In [1]: import numpy as np

In [2]: np.set_printoptions(precision=3, suppress=True, linewidth=120, floatmode="fixed")

In [3]: def rd(a):
   ...:     return np.round(a, 3) + 0
   ...: 

In [4]: E = np.load("run16.npy")

In [5]: E
Out[5]: 
array([[  2,   1],
       [-18,  -9],
       [ 10,   5]])

In [6]: [round(float(x), 3) for x in np.linalg.svd(E, compute_uv=False)[:3]]
Out[6]: [23.13, 0.0]

In [7]: np.linalg.matrix_rank(E, rtol=0.1)
Out[7]: np.int64(1)

In [8]: out = np.array([[2, 1], [0, 2]])

In [9]: np.einsum("ik,kj->ij", E, out)
Out[9]: 
array([[  4,   4],
       [-36, -36],
       [ 20,  20]])

In [10]: np.einsum("ij,ij->i", E, E)
Out[10]: array([  5, 405, 125])

In [11]: out.T @ E.T
Out[11]: 
array([[  4, -36,  20],
       [  4, -36,  20]])

In [12]: left, sv, VT = np.linalg.svd(E)

In [13]: rd(sv)
Out[13]: array([23.130,  0.000])

In [14]: out = left[:, :1] @ np.diag(sv[:1]) @ VT[:1]

In [15]: rd(np.abs(E - out).max())
Out[15]: np.float64(0.0)

In [16]: rd(np.linalg.norm(E - out, 2)), rd(sv[1])
Out[16]: (np.float64(0.0), np.float64(0.0))

In [17]: rd(out)
Out[17]: 
array([[  2.000,   1.000],
       [-18.000,  -9.000],
       [ 10.000,   5.000]])

In [18]: rd(np.linalg.norm(E, axis=0))
Out[18]: array([20.688, 10.344])

In [19]: rd(np.linalg.norm(E[2], 1)), rd(np.linalg.norm(E[2], np.inf))
Out[19]: (np.float64(15.0), np.float64(10.0))

In [20]: J = np.load("arr.npy")

In [21]: J
Out[21]: 
array([[ 5,  4, 10],
       [ 3,  0,  8],
       [ 0,  5,  5],
       [ 8,  9, 13],
       [ 6,  0, 11],
       [11,  5, 16],
       [16,  8, 21],
       [ 0,  0,  0],
       [ 4,  0,  9],
       [ 4,  1,  9],
       [ 7, 10, 12],
       [12, 12, 17],
       [ 0,  5,  3],
       [17, 10, 22],
       [ 8,  4, 13],
       [ 0,  6,  5],
       [ 3,  0,  8],
       [ 0,  0,  1],
       [ 0,  1,  5],
       [13, 10, 18],
       [ 0,  2,  5]])

In [22]: # row 16 repeats row 1

In [23]: t3 = np.stack([J, -1 * J, J[::-1]])

In [24]: t3.shape
Out[24]: (3, 21, 3)

In [25]: np.einsum("bij,cij->bc", t3, t3)
Out[25]: 
array([[ 4902, -4902,  2639],
       [-4902,  4902, -2639],
       [ 2639, -2639,  4902]])

In [26]: (t3 @ J.T).shape
Out[26]: (3, 21, 21)

In [27]: np.linalg.matrix_rank(t3.reshape(3, -1))
Out[27]: np.int64(2)

In [28]: out = np.c_[J[:, :2] @ np.array([[-1, -5], [1, -5]]), np.array([-1, -3, -2, 0, -1, 4, 2, 5, -1, -2, -4, 4, -3, 1, 5, 1, -3, 4, 0, -2, 2])]

In [29]: out
Out[29]: 
array([[  -1,  -45,   -1],
       [  -3,  -15,   -3],
       [   5,  -25,   -2],
       [   1,  -85,    0],
       [  -6,  -30,   -1],
       [  -6,  -80,    4],
       [  -8, -120,    2],
       [   0,    0,    5],
       [  -4,  -20,   -1],
       [  -3,  -25,   -2],
       [   3,  -85,   -4],
       [   0, -120,    4],
       [   5,  -25,   -3],
       [  -7, -135,    1],
       [  -4,  -60,    5],
       [   6,  -30,    1],
       [  -3,  -15,   -3],
       [   0,    0,    4],
       [   1,   -5,    0],
       [  -3, -115,   -2],
       [   2,  -10,    2]])

In [30]: np.linalg.matrix_rank(out)
Out[30]: np.int64(3)

In [31]: rd(np.linalg.norm(np.linalg.qr(J)[0].T @ out, axis=0) ** 2 / ((out ** 2).sum(axis=0) + 1e-12))
Out[31]: array([1.000, 1.000, 0.100])

In [32]: np.linalg.matrix_rank(np.c_[J, out])
Out[32]: np.int64(4)

In [33]: rd(np.linalg.norm(out - J @ np.linalg.lstsq(J, out)[0], axis=0))
Out[33]: array([ 0.000,  0.000, 12.222])

In [34]: idx = out[:, 2] > np.median(out[:, 2])

In [35]: f = out[idx].mean(axis=0) - out[~idx].mean(axis=0)

In [36]: np.argsort(-np.abs(f).round(6), kind="stable")
Out[36]: array([1, 2, 0])

In [37]: rd(f)
Out[37]: array([ -1.222, -20.833,   4.944])

In [38]: ((out - out.mean(axis=0)) @ f > 0).astype(int)
Out[38]: array([0, 0, 0, 1, 0, 1, 1, 0, 0, 0, 1, 1, 0, 1, 1, 0, 0, 0, 0, 1, 0])

In [39]: idx.astype(int)
Out[39]: array([0, 0, 0, 0, 0, 1, 1, 1, 0, 0, 0, 1, 0, 1, 1, 1, 0, 1, 0, 0, 1])

In [40]: P = J @ np.linalg.solve(J.T @ J, J.T)

In [41]: rd(P @ J[:, 1])
Out[41]: 
array([ 4.000,  0.000,  5.000,  9.000,  0.000,  5.000,  8.000,  0.000,  0.000,  1.000, 10.000, 12.000,  5.000, 10.000,
        4.000,  6.000,  0.000,  0.000,  1.000, 10.000,  2.000])

In [42]: np.linalg.matrix_rank(np.eye(21) - P)
Out[42]: np.int64(18)

In [43]: X = np.load("test12.npy")

In [44]: X
Out[44]: 
array([[ 1, -2,  4, -8],
       [ 1, -1,  1, -1],
       [ 1,  0,  0,  0]])

In [45]: # row 0 is much longer than the rest

In [46]: out = X / np.sqrt((X ** 2).mean(axis=1, keepdims=True))

In [47]: np.linalg.matrix_rank(out) == np.linalg.matrix_rank(X)
Out[47]: np.True_

In [48]: rd(np.linalg.norm(out, axis=1))
Out[48]: array([2.000, 2.000, 2.000])

In [49]: arr = np.array([[-6, -8, -5],
    ...:     [0, 0, 0],
    ...:     [-14, -6, -13],
    ...:     [-14, -6, -13],
    ...:     [0, 0, 0],
    ...:     [9, 9, 0],
    ...:     [-8, 2, -8],
    ...:     [3, 1, -5],
    ...:     [-8, 2, -8],
    ...:     [-6, -8, -5],
    ...:     [-8, 2, -8],
    ...:     [0, 0, 0],
    ...:     [0, 0, 0],
    ...:     [-6, -8, -5],
    ...:     [0, 0, 0],
    ...:     [9, 9, 0]])

In [50]: arr
Out[50]: 
array([[ -6,  -8,  -5],
       [  0,   0,   0],
       [-14,  -6, -13],
       [-14,  -6, -13],
       [  0,   0,   0],
       [  9,   9,   0],
       [ -8,   2,  -8],
       [  3,   1,  -5],
       [ -8,   2,  -8],
       [ -6,  -8,  -5],
       [ -8,   2,  -8],
       [  0,   0,   0],
       [  0,   0,   0],
       [ -6,  -8,  -5],
       [  0,   0,   0],
       [  9,   9,   0]])

In [51]: cov = np.cov(arr, rowvar=False)

In [52]: rd(np.polyfit(arr[:, 1], arr[:, 0], 1))
Out[52]: array([ 0.916, -2.433])

In [53]: rd(np.corrcoef(arr[:, 1], arr[:, 0])[0, 1])
Out[53]: np.float64(0.713)

In [54]: np.median(arr, axis=0)
Out[54]: array([-3.000,  0.000, -5.000])

In [55]: Xc = arr - arr.mean(axis=0)

In [56]: evecs = np.linalg.svd(Xc)[2][:1]

In [57]: out = Xc - Xc @ evecs.T @ evecs

In [58]: rd(np.cov(Xc @ evecs.T, rowvar=False))
Out[58]: np.float64(80.865)

In [59]: rd(np.diag(evecs.T @ evecs))
Out[59]: array([0.568, 0.232, 0.200])

In [60]: rd(out.std(axis=0))
Out[60]: array([1.228, 3.066, 2.244])

In [61]: rd((Xc @ evecs.T).std(axis=0))
Out[61]: array([8.707])

In [62]: rd(np.linalg.norm(out) / np.linalg.norm(Xc))
Out[62]: np.float64(0.417)

In [63]: cent = arr[[4, 9]].astype(float)

In [64]: for _ in range(5):
    ...:     idx = np.linalg.norm(arr[:, None] - cent, axis=-1).argmin(axis=1)
    ...:     cent = np.array([arr[idx == j].mean(axis=0) for j in range(2)])
    ...: 

In [65]: idx
Out[65]: array([1, 0, 1, 1, 0, 0, 1, 0, 1, 1, 1, 0, 0, 1, 0, 0])

In [66]: np.abs(cent[1] - cent[0]).argmax()
Out[66]: np.int64(0)

In [67]: np.bincount(idx)
Out[67]: array([8, 8])

In [68]: cent
Out[68]: 
array([[ 2.625,  2.375, -0.625],
       [-8.750, -3.750, -8.125]])

In [69]: P = arr @ np.linalg.solve(arr.T @ arr, arr.T)

In [70]: rd(np.diag(P))
Out[70]: array([0.205, 0.000, 0.274, 0.274, 0.000, 0.356, 0.233, 0.425, 0.233, 0.205, 0.233, 0.000, 0.000, 0.205, 0.000, 0.356])

In [71]: np.linalg.matrix_rank(np.eye(16) - P)
Out[71]: np.int64(13)

In [72]: np.allclose(P @ P, P)
Out[72]: True

In [73]: W0 = np.load("sample5.npy")

In [74]: W0
Out[74]: 
array([[ 0.189, -2.863,  3.085],
       [ 0.156, -3.321,  2.867],
       [-0.525, -2.783,  3.249],
       [ 0.032, -2.915,  3.156],
       [ 0.423, -3.020,  3.211],
       [ 0.356, -3.405,  2.047],
       [-1.206, -1.048,  1.685],
       [-1.194, -0.848,  1.757],
       [-0.947, -0.879,  1.747],
       [-1.212, -0.873,  2.162],
       [-1.293, -1.154,  2.053],
       [-1.568, -0.920,  1.943]])

In [75]: x = np.array([3, 3, 0])

In [76]: target = W0 @ x

In [77]: rd(np.linalg.pinv(W0) @ W0)
Out[77]: 
array([[1.000, 0.000, 0.000],
       [0.000, 1.000, 0.000],
       [0.000, 0.000, 1.000]])

In [78]: rd(target)
Out[78]: array([-8.022, -9.495, -9.924, -8.649, -7.791, -9.147, -6.762, -6.126, -5.478, -6.255, -7.341, -7.464])

In [79]: rng = np.random.default_rng(20)

In [80]: target = target + 0.1 * rng.normal(size=12)

In [81]: rd(target)
Out[81]: array([-8.058, -9.375, -9.784, -8.617, -7.750, -9.196, -6.853, -6.216, -5.578, -6.162, -7.347, -7.451])

In [82]: c, *_ = np.linalg.lstsq(W0, target)

In [83]: rd(np.linalg.norm(target - W0 @ c))
Out[83]: np.float64(0.251)

In [84]: rd(W0.T @ (target - W0 @ c))
Out[84]: array([0.000, 0.000, 0.000])

In [85]: [round(float(np.linalg.norm(np.linalg.solve(W0.T @ W0 + lam * np.eye(3), W0.T @ target))), 2) for lam in (0, 1, 10, 100)]
Out[85]: [4.31, 2.95, 2.25, 1.32]

In [86]: rd(c)
Out[86]: array([3.055, 3.037, 0.048])
